$ python3 -q
>>> import numpy as np
>>> np.set_printoptions(precision=2, suppress=True, linewidth=200, floatmode="fixed")
>>> K = np.load("out10.npy")
>>> print(K)
[[1 9 0 0 0 0]
 [4 3 0 0 0 0]
 [7 5 0 0 0 0]
 [0 0 1 9 0 0]
 [0 0 4 3 0 0]
 [0 0 7 5 0 0]
 [0 0 0 0 1 9]
 [0 0 0 0 4 3]
 [0 0 0 0 7 5]]
>>> A2 = np.c_[K[:, :2] @ np.array([[-5, 0], [4, -4]]), np.array([3, 3, 3, 0, 1, 0, 2, 3, 1])]
>>> print(A2)
[[ 31 -36   3]
 [ -8 -12   3]
 [-15 -20   3]
 [  0   0   0]
 [  0   0   1]
 [  0   0   0]
 [  0   0   2]
 [  0   0   3]
 [  0   0   1]]
>>> print(np.linalg.matrix_rank(np.c_[K, A2]))
7
>>> print(np.linalg.matrix_rank(A2))
3
>>> hat = K @ np.linalg.solve(K.T @ K, K.T)
>>> print(np.linalg.matrix_rank(np.eye(9) - hat))
3
>>> print(np.round(np.linalg.eigvalsh(hat), 2) + 0)
[0.00 0.00 0.00 1.00 1.00 1.00 1.00 1.00 1.00]
>>> print(np.allclose(hat @ hat, hat))
True
>>> print(np.diag(hat))
[1.00 0.24 0.76 1.00 0.24 0.76 1.00 0.24 0.76]
>>> print(round(np.trace(hat), 2))
6.0
>>> print(np.linalg.norm(K, axis=0))
[ 8.12 10.72  8.12 10.72  8.12 10.72]
>>> print(np.linalg.norm(K, axis=1).argmax())
0
>>> print(K[4] @ K[5])
43
>>> print(np.linalg.norm(K, axis=1))
[9.06 5.00 8.60 9.06 5.00 8.60 9.06 5.00 8.60]
>>> vec = np.array([2, 7, 7, 8, 3, 7])
>>> print(K @ (2 * vec))
[130  58  98 158 104 178 132  66 112]
>>> print(K @ vec)
[65 29 49 79 52 89 66 33 56]
>>> vec @ K
Traceback (most recent call last):
  File "<python-input-21>", line 1, in <module>
    vec @ K
    ~~~~^~~
ValueError: matmul: Input operand 1 has a mismatch in its core dimension 0, with gufunc signature (n?,k),(k,m?)->(n?,m?) (size 9 is different from 6)
>>> A = np.load("dump.npy")
>>> print(A.round(2) + 0)
[[-0.62 -1.31  2.38]
 [ 0.44 -0.78  3.44]
 [-3.72 -2.86 -0.72]
 [-4.80 -3.40 -1.80]
 [-5.26 -3.63 -2.26]
 [-3.95 -2.97 -0.95]
 [-3.55 -2.78 -0.55]
 [-1.27 -1.64  1.73]
 [-0.43 -1.21  2.57]
 [ 2.00  0.00  5.00]
 [-1.90 -1.95  1.10]
 [-2.81 -2.40  0.19]]
>>> # null space of dimension 1
>>> Xs = A - A.mean(axis=0)
>>> vecs = np.linalg.svd(Xs)[2][:2]
>>> A2 = Xs - Xs @ vecs.T @ vecs
>>> print(np.round((Xs @ vecs.T).std(axis=0), 2) + 0)
[3.21 0.00]
>>> print(np.linalg.norm(A2, axis=1).round(6).argmax())
0
>>> print(np.round(A2.std(axis=0), 2) + 0)
[0.00 0.00 0.00]
>>> print(np.round(np.cov(Xs @ vecs.T, rowvar=False), 2) + 0)
[[11.22  0.00]
 [ 0.00  0.00]]
>>> m1 = np.load("w.npy")
>>> print(m1)
[[-16  -2  -7  -4   5   4   4]
 [ 24  -8   8   6  -4   5   4]
 [ 32   4  -8   8   7   8  -7]]
>>> print(np.linalg.matrix_rank(m1))
3
>>> print(np.diff(m1, axis=0))
[[ 40  -6  15  10  -9   1   0]
 [  8  12 -16   2  11   3 -11]]
>>> print(np.linalg.svd(m1, compute_uv=False))
[45.26 18.72 10.49]
>>> np.zeros(3, 7)
Traceback (most recent call last):
  File "<python-input-37>", line 1, in <module>
    np.zeros(3, 7)
    ~~~~~~~~^^^^^^
TypeError: Cannot interpret '7' as a data type
>>> print(m1 - m1[0])
[[  0   0   0   0   0   0   0]
 [ 40  -6  15  10  -9   1   0]
 [ 48   6  -1  12   2   4 -11]]
>>> print(m1.sum(axis=0))
[40 -6 -7 10  8 17  1]
>>> print(m1.shape)
(3, 7)
>>> print(m1.sum(axis=1))
[-16  35  44]
>>> print(round(np.linalg.norm(m1, 2), 2))
45.26
>>> print(round(np.linalg.norm(m1[1], 1), 2), np.round(np.linalg.norm(m1[1], np.inf), 2))
59.0 24.0
>>> print(np.linalg.norm(m1, axis=0))
[43.08  9.17 13.30 10.77  9.49 10.25  9.00]
>>> print(np.linalg.norm(m1, axis=1))
[19.54 28.23 36.47]
>>> print(np.linalg.norm(m1, axis=1).argmax())
2
>>> print(round(np.linalg.norm(m1, 1), 2), round(np.linalg.norm(m1, np.inf), 2))
72.0 74.0
>>> print(round(np.linalg.norm(m1[1] - m1[2]), 2))
26.81
>>> A2 = np.array([[2, 3], [-1, 0]])
>>> cent = np.array([[-2, 4, -4, -3], [-2, -4, -4, 0], [-2, -5, 5, 5], [3, 4, 1, -1]])
>>> J = np.block([[A2, np.array([[-1, 0, -2, 3], [2, 3, -2, 3]])], [np.zeros((4, 2)), cent]])
>>> print(J)
[[ 2.00  3.00 -1.00  0.00 -2.00  3.00]
 [-1.00  0.00  2.00  3.00 -2.00  3.00]
 [ 0.00  0.00 -2.00  4.00 -4.00 -3.00]
 [ 0.00  0.00 -2.00 -4.00 -4.00  0.00]
 [ 0.00  0.00 -2.00 -5.00  5.00  5.00]
 [ 0.00  0.00  3.00  4.00  1.00 -1.00]]
>>> A2 = J[0, 0] * J[1:] - np.outer(J[1:, 0], J[0])
>>> print(A2)
[[  0.00   3.00   3.00   6.00  -6.00   9.00]
 [  0.00   0.00  -4.00   8.00  -8.00  -6.00]
 [  0.00   0.00  -4.00  -8.00  -8.00   0.00]
 [  0.00   0.00  -4.00 -10.00  10.00  10.00]
 [  0.00   0.00   6.00   8.00   2.00  -2.00]]
>>> print(J[:, 0] / J[0, 0])
[ 1.00 -0.50  0.00  0.00  0.00  0.00]
>>> print(np.linalg.matrix_rank(A2), np.linalg.matrix_rank(J))
5 6
>>> print(np.round(np.linalg.norm(A2, 2) / np.linalg.norm(A2), 2))
0.74
>>> print([round(float(x), 2) for x in np.linalg.svd(A2, compute_uv=False)[:3]])
[22.5, 14.98, 12.53]
>>> print(J - J[0])
[[ 0.00  0.00  0.00  0.00  0.00  0.00]
 [-3.00 -3.00  3.00  3.00  0.00  0.00]
 [-2.00 -3.00 -1.00  4.00 -2.00 -6.00]
 [-2.00 -3.00 -1.00 -4.00 -2.00 -3.00]
 [-2.00 -3.00 -1.00 -5.00  7.00  2.00]
 [-2.00 -3.00  4.00  4.00  3.00 -4.00]]
>>> print(np.diff(J, axis=0))
[[-3.00 -3.00  3.00  3.00  0.00  0.00]
 [ 1.00  0.00 -4.00  1.00 -2.00 -6.00]
 [ 0.00  0.00  0.00 -8.00  0.00  3.00]
 [ 0.00  0.00  0.00 -1.00  9.00  5.00]
 [ 0.00  0.00  5.00  9.00 -4.00 -6.00]]
>>> print(np.linalg.matrix_rank(J))
6
>>> print(np.abs(J).max())
5.0
>>> print(J.shape)
(6, 6)
>>> O, Rm = np.linalg.qr(J)
>>> print(O)
[[-0.89  0.45  0.00  0.00  0.00  0.00]
 [ 0.45  0.89  0.00  0.00  0.00  0.00]
 [-0.00 -0.00 -0.44  0.86 -0.10  0.24]
 [-0.00 -0.00 -0.44 -0.27  0.72  0.47]
 [-0.00 -0.00 -0.44 -0.41 -0.69  0.41]
 [-0.00 -0.00  0.65  0.12 -0.04  0.75]]
>>> print(np.abs(np.diag(Rm)))
[2.24 1.34 4.58 7.07 5.97 0.61]
>>> feats = np.load("a.npy")
>>> print(feats)
[[2.05 0.00 2.00 1.00]
 [4.00 2.05 0.00 2.00]
 [4.00 2.00 1.05 5.00]
 [2.00 0.00 2.00 1.05]]
>>> Uu, sv, Vh = np.linalg.svd(feats, full_matrices=False)
>>> print(sv)
[8.86 2.68 1.74 0.01]
>>> print(np.round(sv / sv[0], 2) + 0)
[1.00 0.30 0.20 0.00]
>>> print(Uu.shape, sv.shape, Vh.shape)
(4, 4) (4,) (4, 4)
>>> print(np.round(Uu.T @ feats @ Vh.T, 2) + 0)
[[8.86 0.00 0.00 0.00]
 [0.00 2.68 0.00 0.00]
 [0.00 0.00 1.74 0.00]
 [0.00 0.00 0.00 0.01]]
>>> print((sv > 1e-8).sum())
4
>>> print(np.round(Uu.T @ Uu, 2) + 0)
[[1.00 0.00 0.00 0.00]
 [0.00 1.00 0.00 0.00]
 [0.00 0.00 1.00 0.00]
 [0.00 0.00 0.00 1.00]]
>>> print(round(np.sqrt((sv ** 2).sum()), 2), round(float(np.linalg.norm(feats)), 2))
9.41 9.41
>>> print(np.abs(Uu[:, 0]).round(6).argmax())
2
>>> print(np.round(Vh @ Vh.T, 2) + 0)
[[1.00 0.00 0.00 0.00]
 [0.00 1.00 0.00 0.00]
 [0.00 0.00 1.00 0.00]
 [0.00 0.00 0.00 1.00]]
>>> hat = np.triu(np.array([[-2, 1, 1, 1], [3, -1, -1, 2], [-2, 2, 2, -1], [-1, 1, 3, 2]]), 1) + np.eye(4)
>>> A2 = hat @ feats @ np.linalg.inv(hat)
>>> print(A2)
[[ 12.05  -8.00 -15.00  -2.00]
 [  4.00  -3.95  -5.00  -2.00]
 [  2.00   0.00  -2.95  -1.00]
 [  2.00  -2.00  -2.00   1.05]]
>>> print(round(np.trace(A2), 2), np.round(np.trace(feats), 2))
6.2 6.2
>>> print(hat @ feats - feats @ hat)
[[ 10.00   2.00   1.00   8.00]
 [  0.00  -6.00   1.00 -11.00]
 [ -2.00  -4.00  -4.00  -8.00]
 [  0.00  -2.00  -2.00   0.00]]
>>> print(round(np.einsum("ii->", feats), 2))
6.2
>>> print(np.poly(feats))
[ 1.00 -6.20 -6.08  6.65 -0.32]
>>> print(np.round(np.linalg.det(feats[::-1]), 2))
-0.32
>>> print(round(float(np.linalg.eigvals(feats).sum().real), 2))
6.2
>>> print(np.kron(np.eye(2, dtype=int), feats))
[[2.05 0.00 2.00 1.00 0.00 0.00 0.00 0.00]
 [4.00 2.05 0.00 2.00 0.00 0.00 0.00 0.00]
 [4.00 2.00 1.05 5.00 0.00 0.00 0.00 0.00]
 [2.00 0.00 2.00 1.05 0.00 0.00 0.00 0.00]
 [0.00 0.00 0.00 0.00 2.05 0.00 2.00 1.00]
 [0.00 0.00 0.00 0.00 4.00 2.05 0.00 2.00]
 [0.00 0.00 0.00 0.00 4.00 2.00 1.05 5.00]
 [0.00 0.00 0.00 0.00 2.00 0.00 2.00 1.05]]
>>> print(np.round(np.linalg.det(feats.T), 2))
-0.32
>>> print(round(np.linalg.det(2 * feats), 2), round(np.linalg.det(feats), 2))
-5.07 -0.32
>>> print(np.einsum("ij,ji->", feats, feats))
50.61
>>> print(np.linalg.matrix_rank(feats, rtol=0.1))
3
>>> X = np.array([[-0.1, 1.5, 0.1, -0.5],
...     [0.4, -0.6, -0.8, 0.2],
...     [0.4, 1.1, 1.9, -1.5],
...     [0.4, -1.7, 1.9, 0.0],
...     [1.1, 0.6, 0.8, -0.1],
...     [1.8, -0.4, -1.9, 0.6],
...     [0.9, 0.8, -1.3, 1.5],
...     [-0.7, 1.2, -0.9, 0.2]])
>>> gram = X.T @ X
>>> print(np.diag(gram))
[ 6.24  9.31 14.62  5.20]
>>> print(np.allclose(gram, gram.T))
True
>>> print(np.linalg.matrix_rank(gram))
4
>>> print(np.linalg.eigvalsh(gram)[::-1])
[18.38  9.99  5.53  1.47]
>>> print(round(np.trace(gram), 2), (X ** 2).sum())
35.37 35.37
>>> print((X @ X.T).shape)
(8, 8)
>>> w1 = np.array([[-5, -5, -5], [4, 3, -5], [5, 2, -2], [2, 0, -3]])
>>> beta = np.array([-3, -1, -2])
>>> hid = np.maximum(X @ w1 + beta, 0)
>>> print(np.linalg.matrix_rank(hid))
3
>>> cent = np.array([[-3, 3], [2, -3], [3, 1]])
>>> print(w1 @ cent)
[[-10  -5]
 [-21  -2]
 [-17   7]
 [-15   3]]
>>> vec = np.array([2, -1, 1, -1])
>>> target = X @ vec
>>> print(target)
[-1.10  0.40  3.10  4.40  2.50  1.50 -1.80 -3.70]
>>> print(np.linalg.lstsq(X, target)[0])
[ 2.00 -1.00  1.00 -1.00]
>>> print(np.round(np.linalg.pinv(X) @ X, 2) + 0)
[[1.00 0.00 0.00 0.00]
 [0.00 1.00 0.00 0.00]
 [0.00 0.00 1.00 0.00]
 [0.00 0.00 0.00 1.00]]
>>> rng = np.random.default_rng(70802)
>>> target = target + 0.05 * rng.normal(size=8)
>>> print(target)
[-1.09  0.41  3.08  4.43  2.49  1.46 -1.84 -3.69]
>>> beta, *_ = np.linalg.lstsq(X, target)
>>> print(round(float(np.linalg.norm(target - X @ beta)), 2))
0.04
>>> print(beta.round())
[ 2.00 -1.00  1.00 -1.00]
>>> print(np.round(X.T @ (target - X @ beta), 2) + 0)
[0.00 0.00 0.00 0.00]
